% ipython --no-banner

In [1]: import numpy as np

In [2]: np.set_printoptions(precision=2, suppress=True, linewidth=140)

In [3]: X = np.load("mat.npy")

In [4]: X
Out[4]: 
array([[-2,  0,  2,  0,  6,  0,  1,  2,  2],
       [-2,  0,  2,  0,  6,  0,  1,  2,  2],
       [-3, -1,  1, -1,  5, -1,  0,  1,  1],
       [-1,  1,  3,  1,  7,  1,  2,  3,  3],
       [-2,  0,  2,  0,  6,  0,  1,  2,  2],
       [ 2,  4,  6,  4, 10,  4,  5,  6,  6]])

In [5]: Y = X / np.sqrt((X ** 2).mean(axis=1, keepdims=True))

In [6]: X - X.mean(axis=1, keepdims=True)
Out[6]: 
array([[-3.22, -1.22,  0.78, -1.22,  4.78, -1.22, -0.22,  0.78,  0.78],
       [-3.22, -1.22,  0.78, -1.22,  4.78, -1.22, -0.22,  0.78,  0.78],
       [-3.22, -1.22,  0.78, -1.22,  4.78, -1.22, -0.22,  0.78,  0.78],
       [-3.22, -1.22,  0.78, -1.22,  4.78, -1.22, -0.22,  0.78,  0.78],
       [-3.22, -1.22,  0.78, -1.22,  4.78, -1.22, -0.22,  0.78,  0.78],
       [-3.22, -1.22,  0.78, -1.22,  4.78, -1.22, -0.22,  0.78,  0.78]])

In [7]: J = np.loadtxt("a.csv", delimiter=",")

In [8]: J
Out[8]: 
array([[ 5.,  4.,  4.,  5., -3.,  2., -3.,  1.,  2.,  1., -4., -2., -1.,  1., -5.],
       [ 2., -4.,  5.,  3.,  3., -1., -5., -2., -4.,  0., -4.,  5.,  2.,  0.,  0.],
       [-3., -1., -3., -4.,  5., -3.,  0.,  1., -2.,  4., -5.,  2.,  1.,  5., -2.],
       [-5.,  4., -3., -3., -3., -4., -2.,  5.,  3., -5.,  4., -2.,  2.,  3., -1.],
       [-2., -5., -2.,  3.,  4.,  1., -5.,  2., -4.,  2., -2., -5.,  3., -1., -2.],
       [ 2.,  3.,  4., -5.,  5., -2., -2.,  0.,  5., -4., -3.,  2., -4.,  3., -2.],
       [ 3., -4.,  0.,  0., -3., -2.,  2., -4.,  0.,  4.,  3.,  1.,  5., -4., -1.],
       [ 3., -5.,  4.,  1., -1.,  0.,  0.,  4.,  2., -2., -2., -3.,  3.,  5.,  3.],
       [-1.,  2.,  4.,  2., -1.,  1., -4., -5., -4.,  2., -2.,  3., -2.,  2., -4.],
       [-4.,  5.,  1., -5., -3.,  5., -2.,  3., -2., -4., -4., -4.,  1.,  2., -3.],
       [-5., -4.,  1.,  2.,  2., -3., -2., -1.,  3., -4.,  5.,  3.,  4., -5.,  2.],
       [-1.,  4.,  3.,  4., -3.,  3., -5.,  1.,  2.,  4.,  3.,  0.,  1.,  5.,  3.]])

In [9]: f = np.array([-5, 8])

In [10]: np.cross(J[1, :3], J[3, :3])
Out[10]: array([ -8., -19., -12.])

In [11]: np.polyval(f, J[1])
Out[11]: array([ -2.,  28., -17.,  -7.,  -7.,  13.,  33.,  18.,  28.,   8.,  28., -17.,  -2.,   8.,   8.])

In [12]: t3 = np.stack([J, -1 * J, J[::-1]])

In [13]: np.linalg.norm(t3, axis=(1, 2))
Out[13]: array([42.93, 42.93, 42.93])

In [14]: np.linalg.matrix_rank(t3.reshape(3, -1))
Out[14]: np.int64(2)

In [15]: np.einsum("bij,cij->bc", t3, t3)
Out[15]: 
array([[ 1843., -1843.,    -4.],
       [-1843.,  1843.,     4.],
       [   -4.,     4.,  1843.]])

In [16]: (t3 @ J.T).shape
Out[16]: (3, 12, 12)
